% ipython --no-banner

In [1]: import numpy as np

In [2]: np.set_printoptions(precision=3, suppress=True, linewidth=120)

In [3]: A = np.loadtxt("m.csv", delimiter=",")

In [4]: A
Out[4]: 
array([[ -5.309,  -0.687, -10.653],
       [ -5.981,  -0.969,  -9.927],
       [ -4.873,   0.155, -10.826],
       [ -5.724,  -1.271,  -9.238],
       [ -5.777,   0.686, -10.037],
       [ -4.855,  -0.527,  -9.329],
       [ -3.59 ,  -0.568, -10.993],
       [ -5.027,   1.152, -10.411],
       [ -5.147,  -1.181,  -8.575],
       [ -4.505,   0.079, -11.277],
       [ -6.306,   0.552,  -9.369],
       [ -4.826,  -1.514,  -9.962],
       [ -5.88 ,   0.032, -10.412],
       [ -6.693,   1.081, -11.367],
       [ -3.527,  -0.654,  -9.025],
       [ -5.512,  -1.548, -11.275],
       [ -3.868,   0.45 , -10.671],
       [ -5.961,   1.321, -11.57 ],
       [ -4.762,   2.709,  -7.995],
       [ -5.684,  -1.113,  -9.868],
       [ -5.41 ,   0.262,  -9.163],
       [ -5.175,   0.553, -10.884],
       [ -4.986,   0.702, -10.669],
       [ -4.199,   0.107,  -9.035],
       [ -2.977,  -0.066,  -9.268],
       [ -4.995,  -0.217, -10.371],
       [ -5.951,  -1.998,  -9.19 ]])

In [5]: O, evecs = np.linalg.qr(A[:, :2])[0], np.linalg.qr(A[:, 2:])[0]

In [6]: sigma = np.linalg.svd(O.T @ evecs, compute_uv=False)

In [7]: (sigma > 0.9).sum()
Out[7]: np.int64(1)

In [8]: np.degrees(np.arccos(sigma.clip(0, 1)))
Out[8]: array([10.254])

In [9]: round(float(np.linalg.norm(O @ O.T - evecs @ evecs.T, 2)), 3)
Out[9]: 1.0

In [10]: C2 = A.T @ A

In [11]: np.linalg.eigvalsh(C2)[::-1]
Out[11]: array([3453.164,   28.764,   18.133])

In [12]: np.linalg.svd(A, compute_uv=False) ** 2
Out[12]: array([3453.164,   28.764,   18.133])

In [13]: np.allclose(C2, C2.T)
Out[13]: True

In [14]: np.count_nonzero(A)
Out[14]: np.int64(81)

In [15]: np.linalg.svd(A, compute_uv=False)
Out[15]: array([58.764,  5.363,  4.258])

In [16]: A.sum(axis=0)
Out[16]: array([-137.5  ,   -2.472, -271.36 ])

In [17]: A.shape
Out[17]: (27, 3)

In [18]: np.round(np.linalg.norm(A), 3)
Out[18]: np.float64(59.161)

In [19]: A.mean(axis=0)
Out[19]: array([ -5.093,  -0.092, -10.05 ])
